% ipython --no-banner

In [1]: import numpy as np

In [2]: np.set_printoptions(precision=2, suppress=True, linewidth=160)

In [3]: K = np.arange(12).reshape(3, 4) + -3

In [4]: K
Out[4]: 
array([[-3, -2, -1,  0],
       [ 1,  2,  3,  4],
       [ 5,  6,  7,  8]])

In [5]: # rank 2

In [6]: U, sv, Vh = np.linalg.svd(K)

In [7]: sv.round(2) + 0
Out[7]: array([14.45,  3.03,  0.  ])

In [8]: out = U[:, :2] @ np.diag(sv[:2]) @ Vh[:2]

In [9]: np.linalg.matrix_rank(K, rtol=0.05)
Out[9]: np.int64(2)

In [10]: np.round(np.abs(K - out).max(), 2)
Out[10]: np.float64(0.0)

In [11]: np.round(np.linalg.norm(K - out) / np.linalg.norm(K), 2)
Out[11]: np.float64(0.0)

In [12]: r0 = np.array([2, 2, 3, 2])

In [13]: mat = np.array([np.roll(r0, i) for i in range(4)])

In [14]: mat
Out[14]: 
array([[2, 2, 3, 2],
       [2, 2, 2, 3],
       [3, 2, 2, 2],
       [2, 3, 2, 2]])

In [15]: out = np.array([[0, -1, -1], [3, -1, 1]])

In [16]: W2 = np.kron(out, mat)

In [17]: W2.shape
Out[17]: (8, 12)

In [18]: np.linalg.matrix_rank(W2)
Out[18]: np.int64(8)

In [19]: [round(float(np.linalg.det(mat[:i, :i])), 2) + 0 for i in range(1, 5)]
Out[19]: [2.0, 0.0, -2.0, 9.0]

In [20]: round(float(np.linalg.eigvalsh(mat).min()), 2)
Out[20]: -1.0

In [21]: np.all(np.linalg.eigvalsh(mat) > 0)
Out[21]: np.False_

In [22]: vals, V = np.linalg.eigh(mat)

In [23]: np.linalg.eigvalsh(mat @ mat)
Out[23]: array([ 1.,  1.,  1., 81.])

In [24]: V @ np.diag(vals) @ V.T
Out[24]: 
array([[2., 2., 3., 2.],
       [2., 2., 2., 3.],
       [3., 2., 2., 2.],
       [2., 3., 2., 2.]])

In [25]: vals
Out[25]: array([-1., -1.,  1.,  9.])

In [26]: round(float(vals.sum()), 2), np.trace(mat)
Out[26]: (8.0, np.int64(8))

In [27]: np.unique(vals.round(6) + 0, return_counts=True)[1]
Out[27]: array([2, 1, 1])

In [28]: np.round(V.T @ V, 2) + 0
Out[28]: 
array([[1., 0., 0., 0.],
       [0., 1., 0., 0.],
       [0., 0., 1., 0.],
       [0., 0., 0., 1.]])

In [29]: np.linalg.svd(mat, compute_uv=False)
Out[29]: array([9., 1., 1., 1.])

In [30]: def softmax(z):
    ...:     e = np.exp(z - z.max(axis=-1, keepdims=True))
    ...:     return e / e.sum(axis=-1, keepdims=True)
    ...: 

In [31]: softmax(mat[3])
Out[31]: array([0.17, 0.48, 0.17, 0.17])

In [32]: scores = mat @ mat.T / np.sqrt(4)

In [33]: softmax(scores).round(6).argmax(axis=1)
Out[33]: array([0, 1, 2, 3])

In [34]: rng = np.random.default_rng(4)

In [35]: lab = rng.permutation(4)

In [36]: lab
Out[36]: array([3, 0, 1, 2])

In [37]: out = mat[lab][:, lab]

In [38]: np.allclose(out, mat)
Out[38]: True

In [39]: out
Out[39]: 
array([[2, 2, 3, 2],
       [2, 2, 2, 3],
       [3, 2, 2, 2],
       [2, 3, 2, 2]])

In [40]: np.trace(out)
Out[40]: np.int64(8)

In [41]: M = np.load("case4.npy")

In [42]: M
Out[42]: 
array([[ 8,  2,  8,  2,  8,  2],
       [-4,  4, -4,  4, -4,  4],
       [-6,  6, -6,  6, -6,  6],
       [ 8,  2,  8,  2,  8,  2],
       [-4,  4, -4,  4, -4,  4],
       [-6,  6, -6,  6, -6,  6]])

In [43]: # rows 0 and 3 are equal

In [44]: vals, V = np.linalg.eigh(mat)

In [45]: vec = np.array([-1, -2, -3, 0])

In [46]: vec @ mat @ vec
Out[46]: np.int64(78)

In [47]: (np.sign(V[:, -1].round(6)) == np.sign(V[0, -1].round(6))).astype(int)
Out[47]: array([1, 1, 1, 1])

In [48]: np.abs(mat).sum(axis=1).max(), round(float(np.abs(vals).max()), 2)
Out[48]: (np.int64(9), 9.0)

In [49]: r0, v = M[0], M[5]

In [50]: r0 @ v
Out[50]: np.int64(-108)

In [51]: r0 @ r0
Out[51]: np.int64(204)

In [52]: pr = (r0 @ v) / (r0 @ r0) * r0

In [53]: (v - pr) @ r0
Out[53]: np.float64(0.0)

In [54]: np.linalg.matrix_rank(np.outer(r0, v))
Out[54]: np.int64(1)

In [55]: v - pr
Out[55]: array([-1.76,  7.06, -1.76,  7.06, -1.76,  7.06])

In [56]: A = np.load("a.npy")

In [57]: A
Out[57]: 
array([[0, 0, 0],
       [0, 0, 1],
       [2, 0, 0]])

In [58]: # rank 2

In [59]: round(np.linalg.det(A), 2)
Out[59]: np.float64(0.0)

In [60]: np.trace(A)
Out[60]: np.int64(0)

In [61]: round(float(np.abs(np.linalg.eigvals(A)).max()), 2)
Out[61]: 0.0

In [62]: np.allclose(A @ A.T, A.T @ A)
Out[62]: False

In [63]: lab = rng.permutation(3)

In [64]: lab
Out[64]: array([1, 2, 0])

In [65]: out = A[lab][:, lab]

In [66]: np.diag(out)
Out[66]: array([0, 0, 0])

In [67]: out
Out[67]: 
array([[0, 1, 0],
       [0, 0, 2],
       [0, 0, 0]])

In [68]: [round(float(x), 2) for x in np.linalg.svd(A, compute_uv=False)[:3]]
Out[68]: [2.0, 1.0, 0.0]

In [69]: np.round(np.linalg.norm(A, 2) / np.linalg.norm(A), 2)
Out[69]: np.float64(0.89)

In [70]: np.linalg.matrix_rank(A, rtol=0.1)
Out[70]: np.int64(2)

In [71]: proj = np.triu(np.array([[2, -2, -2], [0, -2, 1], [-1, -1, 3]]), 1) + np.eye(3)

In [72]: out = proj @ A @ np.linalg.inv(proj)

In [73]: np.linalg.matrix_rank(out)
Out[73]: np.int64(2)

In [74]: round(float(np.linalg.det(out)), 2)
Out[74]: 0.0

In [75]: r = np.linalg.matrix_rank(A)

In [76]: r
Out[76]: np.int64(2)

In [77]: ns = np.linalg.svd(A)[2][r:].T

In [78]: np.linalg.matrix_rank(A.T @ A), np.linalg.matrix_rank(A @ A.T)
Out[78]: (np.int64(2), np.int64(2))

In [79]: np.allclose(A @ ns, 0)
Out[79]: True

In [80]: ns.shape
Out[80]: (3, 1)

In [81]: data = np.array([[-0.36, 0.03, -0.09],
    ...:     [0.0, 0.0, 0.0],
    ...:     [0.6, -0.05, 0.15],
    ...:     [0.72, -0.06, 0.18]])

In [82]: out = np.array([[-1, -2, 1], [-1, -2, 2], [2, -1, 0]])

In [83]: np.linalg.matrix_rank(np.vstack([data, out.T]))
Out[83]: np.int64(3)

In [84]: np.vstack([data, out.T]).shape
Out[84]: (7, 3)

In [85]: np.einsum("ik,kj->ij", data, out)
Out[85]: 
array([[ 0.15,  0.75, -0.3 ],
       [ 0.  ,  0.  ,  0.  ],
       [-0.25, -1.25,  0.5 ],
       [-0.3 , -1.5 ,  0.6 ]])

In [86]: np.einsum("ij,ij->i", data, data)
Out[86]: array([0.14, 0.  , 0.39, 0.55])

In [87]: np.einsum("ik,kj->ji", data, out)
Out[87]: 
array([[ 0.15,  0.  , -0.25, -0.3 ],
       [ 0.75,  0.  , -1.25, -1.5 ],
       [-0.3 ,  0.  ,  0.5 ,  0.6 ]])

In [88]: out.T @ data.T
Out[88]: 
array([[ 0.15,  0.  , -0.25, -0.3 ],
       [ 0.75,  0.  , -1.25, -1.5 ],
       [-0.3 ,  0.  ,  0.5 ,  0.6 ]])

In [89]: data.mean(axis=0)
Out[89]: array([ 0.24, -0.02,  0.06])

In [90]: round(float(np.linalg.norm(data)), 2)
Out[90]: 1.04

In [91]: data.sum(axis=0)
Out[91]: array([ 0.96, -0.08,  0.24])

In [92]: np.diff(data, axis=0)
Out[92]: 
array([[ 0.36, -0.03,  0.09],
       [ 0.6 , -0.05,  0.15],
       [ 0.12, -0.01,  0.03]])

In [93]: [round(float(x), 2) for x in np.linalg.svd(data, compute_uv=False)[:3]]
Out[93]: [1.04, 0.0, 0.0]

In [94]: round(np.linalg.norm(data, 2) / np.linalg.norm(data), 2)
Out[94]: np.float64(1.0)

In [95]: np.linalg.matrix_rank(data, rtol=0.1)
Out[95]: np.int64(1)

In [96]: np.argsort(-np.linalg.norm(data, axis=0).round(6), kind="stable")[:3]
Out[96]: array([0, 2, 1])

In [97]: m1 = np.array([[0, 0, 0],
    ...:     [0, 0, 27],
    ...:     [0, 0, 19],
    ...:     [0, 0, 21],
    ...:     [7, 0, 19],
    ...:     [0, 36, 0],
    ...:     [10, 0, 28],
    ...:     [0, 0, 13],
    ...:     [11, 26, 1],
    ...:     [21, 4, 21],
    ...:     [0, 0, 16],
    ...:     [3, 22, 0],
    ...:     [0, 0, 11],
    ...:     [0, 24, 0],
    ...:     [9, 16, 5],
    ...:     [0, 28, 0]])

In [98]: cen = m1 - m1.mean(axis=0)

In [99]: V = np.linalg.svd(cen)[2][:2]

In [100]: out = cen - cen @ V.T @ V

In [101]: np.round(np.cov(cen @ V.T, rowvar=False), 2) + 0
Out[101]: 
array([[250.14,   0.  ],
       [  0.  ,  45.78]])

In [102]: (cen @ V.T).std(axis=0)
Out[102]: array([15.31,  6.55])

In [103]: out.std(axis=0)
Out[103]: array([2.75, 2.11, 3.02])

In [104]: np.linalg.norm(out, axis=1).round(6).argmax()
Out[104]: np.int64(0)

In [105]: round(float(np.trace(np.linalg.pinv(A) @ A)), 2)
Out[105]: 2.0

In [106]: np.abs(np.diag(np.linalg.qr(A)[1])) > 1e-9
Out[106]: array([ True, False, False])

In [107]: np.allclose(A[:-1].T @ np.linalg.lstsq(A[:-1].T, A[-1])[0], A[-1])
Out[107]: False

In [108]: gram = np.cov(m1, rowvar=False)

In [109]: np.argsort(-m1.std(axis=0).round(6), kind="stable")
Out[109]: array([1, 2, 0])

In [110]: np.median(m1, axis=0)
Out[110]: array([ 0.,  0., 12.])

In [111]: np.argwhere(np.triu(np.abs(np.corrcoef(m1.T)) > 0.8, 1))
Out[111]: array([], shape=(0, 2), dtype=int64)

In [112]: np.linalg.eigvalsh(gram)[::-1]
Out[112]: array([250.14,  45.78,  22.54])

In [113]: round(float(np.corrcoef(m1[:, 0], m1[:, 1])[0, 1]), 2)
Out[113]: -0.01

In [114]: gram.shape
Out[114]: (3, 3)

In [115]: vec = np.array([-1, 0, -1])

In [116]: y = m1 @ vec

In [117]: np.linalg.solve(m1.T @ m1, m1.T @ y)
Out[117]: array([-1.,  0., -1.])

In [118]: y
Out[118]: array([  0, -27, -19, -21, -26,   0, -38, -13, -12, -42, -16,  -3, -11,   0, -14,   0])

In [119]: np.round(np.linalg.pinv(m1) @ m1, 2) + 0
Out[119]: 
array([[1., 0., 0.],
       [0., 1., 0.],
       [0., 0., 1.]])

In [120]: y = y + 0.05 * rng.normal(size=16)

In [121]: y
Out[121]: array([ -0.08, -27.  , -19.03, -20.99, -26.08,   0.01, -37.99, -12.92, -11.98, -41.97, -16.07,  -2.89, -11.1 ,   0.06, -14.02,  -0.04])

In [122]: coef, *_ = np.linalg.lstsq(m1, y)

In [123]: round(np.linalg.norm(y - m1 @ coef), 2)
Out[123]: np.float64(0.22)

In [124]: [round(float(np.linalg.norm(np.linalg.solve(m1.T @ m1 + lam * np.eye(3), m1.T @ y))), 2) for lam in (0, 1, 10, 100)]
Out[124]: [1.41, 1.41, 1.4, 1.33]

In [125]: F = np.loadtxt("run19.csv", delimiter=",")

In [126]: F
Out[126]: 
array([[ 9.19, -2.25,  3.24],
       [ 8.86,  4.59, -0.64],
       [ 9.65, -0.73,  2.5 ],
       [ 4.89,  8.03, -3.41],
       [ 9.65,  2.52,  0.69],
       [-4.47,  7.37, -5.07],
       [-7.  ,  5.49, -4.57],
       [ 6.78,  6.95, -2.4 ],
       [ 9.68, -0.6 ,  2.43],
       [ 2.69,  8.65, -4.23],
       [ 2.67,  8.65, -4.24],
       [ 2.81, -8.11,  5.13],
       [-5.52,  6.72, -4.94],
       [-0.88, -8.78,  4.7 ],
       [ 7.7 ,  6.13, -1.75],
       [-6.6 ,  5.87, -4.69],
       [ 2.36,  8.7 , -4.33],
       [-0.95, -8.78,  4.68],
       [-9.64, -2.58, -0.65],
       [-2.85,  8.1 , -5.13],
       [ 3.52,  8.48, -3.96]])

In [127]: # null space of dimension 1

In [128]: D = np.linalg.norm(F[:, None] - F[None], axis=-1)

In [129]: (D + 1e9 * np.eye(21)).round(6).argmin(axis=1)
Out[129]: array([ 2, 14,  8, 20,  1, 12, 15, 14,  2, 10,  9, 13,  5, 17,  7,  6, 10, 13,  6,  5,  9])

In [130]: D[12].round(6).argsort(kind="stable")[:4]
Out[130]: array([12,  5, 15,  6])

In [131]: D[:5, :5]
Out[131]: 
array([[ 0.  ,  7.88,  1.76, 12.98,  5.43],
       [ 7.88,  0.  ,  6.23,  5.94,  2.59],
       [ 1.76,  6.23,  0.  , 11.59,  3.72],
       [12.98,  5.94, 11.59,  0.  ,  8.36],
       [ 5.43,  2.59,  3.72,  8.36,  0.  ]])

In [132]: np.flatnonzero(D[12] < D.mean() / 2)
Out[132]: array([ 5,  6, 12, 15, 19])

In [133]: np.linalg.matrix_rank(D ** 2)
Out[133]: np.int64(3)

In [134]: np.linalg.norm(F, axis=1)
Out[134]: array([10., 10., 10., 10., 10., 10., 10., 10., 10., 10., 10., 10., 10., 10., 10., 10., 10., 10., 10., 10., 10.])
